$ ipython --no-banner

In [1]: import numpy as np

In [2]: np.set_printoptions(precision=2, suppress=True, linewidth=140)

In [3]: mat = np.array([[2, 0, 2, 0], [0, 0, 0, 1], [0, 0, 2, 1], [0, 0, 0, 1]])

In [4]: print(mat)
[[2 0 2 0]
 [0 0 0 1]
 [0 0 2 1]
 [0 0 0 1]]

In [5]: print(np.linalg.norm(mat, axis=0))
[2.   0.   2.83 1.73]

In [6]: print(mat[1] @ mat[0])
0

In [7]: data = np.array([[4, 6, 2, 0, 2],
   ...:     [6, 18, 9, 3, 9],
   ...:     [2, 9, 5, 2, 5],
   ...:     [0, 3, 2, 1, 2],
   ...:     [2, 9, 5, 2, 5]])

In [8]: print([round(float(x), 2) for x in np.linalg.svd(mat, compute_uv=False)[:3]])
[3.29, 1.8, 0.95]

In [9]: print(np.linalg.cond(mat) > 100)
True

In [10]: E = np.load("a.npy")

In [11]: print(E)
[[3. 2. 2. 0. 2. 2. 2.]
 [2. 3. 2. 0. 2. 2. 2.]
 [2. 2. 3. 0. 2. 2. 2.]
 [0. 0. 0. 3. 0. 0. 0.]
 [2. 2. 2. 0. 3. 2. 2.]
 [2. 2. 2. 0. 2. 3. 2.]
 [2. 2. 2. 0. 2. 2. 3.]]

In [12]: w, vecs = np.linalg.eigh(E)

In [13]: x0 = np.array([-2, 0, 1, 0, 1, 1, 2])

In [14]: print(np.round(vecs * np.sqrt(w) @ vecs.T, 2) + 0)
[[1.43 0.43 0.43 0.   0.43 0.43 0.43]
 [0.43 1.43 0.43 0.   0.43 0.43 0.43]
 [0.43 0.43 1.43 0.   0.43 0.43 0.43]
 [0.   0.   0.   1.73 0.   0.   0.  ]
 [0.43 0.43 0.43 0.   1.43 0.43 0.43]
 [0.43 0.43 0.43 0.   0.43 1.43 0.43]
 [0.43 0.43 0.43 0.   0.43 0.43 1.43]]

In [15]: print((np.sign(vecs[:, -1].round(6)) == np.sign(vecs[0, -1].round(6))).astype(int))
[1 1 1 0 1 1 1]

In [16]: print(np.abs(E).sum(axis=1).max(), np.round(np.abs(w).max(), 2))
13.0 13.0
